>>> import numpy as np
>>> np.set_printoptions(suppress=True, linewidth=200)
>>> def rd(a):
...     return np.round(a, 2) + 0
... 
>>> other = np.array([[-7, 3, -7, 4, -5, -4],
...     [7, -9, 2, 9, -5, -1],
...     [0, 5, 0, 3, 4, -1],
...     [-8, -3, -5, 7, 5, -5],
...     [6, -1, 1, 4, -3, 6],
...     [-4, 8, 3, 3, 3, 8]])
>>> W0 = np.tril(other)
>>> W0
array([[-7,  0,  0,  0,  0,  0],
       [ 7, -9,  0,  0,  0,  0],
       [ 0,  5,  0,  0,  0,  0],
       [-8, -3, -5,  7,  0,  0],
       [ 6, -1,  1,  4, -3,  0],
       [-4,  8,  3,  3,  3,  8]])
>>> rd(W0.mean(axis=0))
array([-1.  ,  0.  , -0.17,  2.33,  0.  ,  1.33])
>>> np.count_nonzero(W0)
np.int64(19)
>>> rd(np.linalg.svd(W0, compute_uv=False))
array([17.55, 12.83,  8.49,  5.83,  2.54,  0.  ])
>>> [int(np.linalg.matrix_rank(np.linalg.matrix_power(W0, p))) for p in range(1, 7)]
[5, 5, 5, 5, 5, 5]
>>> W0 @ W0
array([[  49,    0,    0,    0,    0,    0],
       [-112,   81,    0,    0,    0,    0],
       [  35,  -45,    0,    0,    0,    0],
       [ -21,  -19,  -35,   49,    0,    0],
       [ -99,    5,  -23,   16,    9,    0],
       [  46,   -5,   12,   57,   15,   64]])
>>> mat = np.load("dump.npy")
>>> mat
array([[ 1.3,  0.7,  0.1],
       [ 1.1,  1.2, -1.7],
       [ 1.3,  0. ,  0.2],
       [-0.5,  0.9, -0.8]])
>>> Q, V = np.linalg.qr(mat[:, :1])[0], np.linalg.qr(mat[:, 1:])[0]
>>> s = np.linalg.svd(Q.T @ V, compute_uv=False)
>>> rd(np.linalg.norm(Q @ Q.T - V @ V.T, 2))
np.float64(1.0)
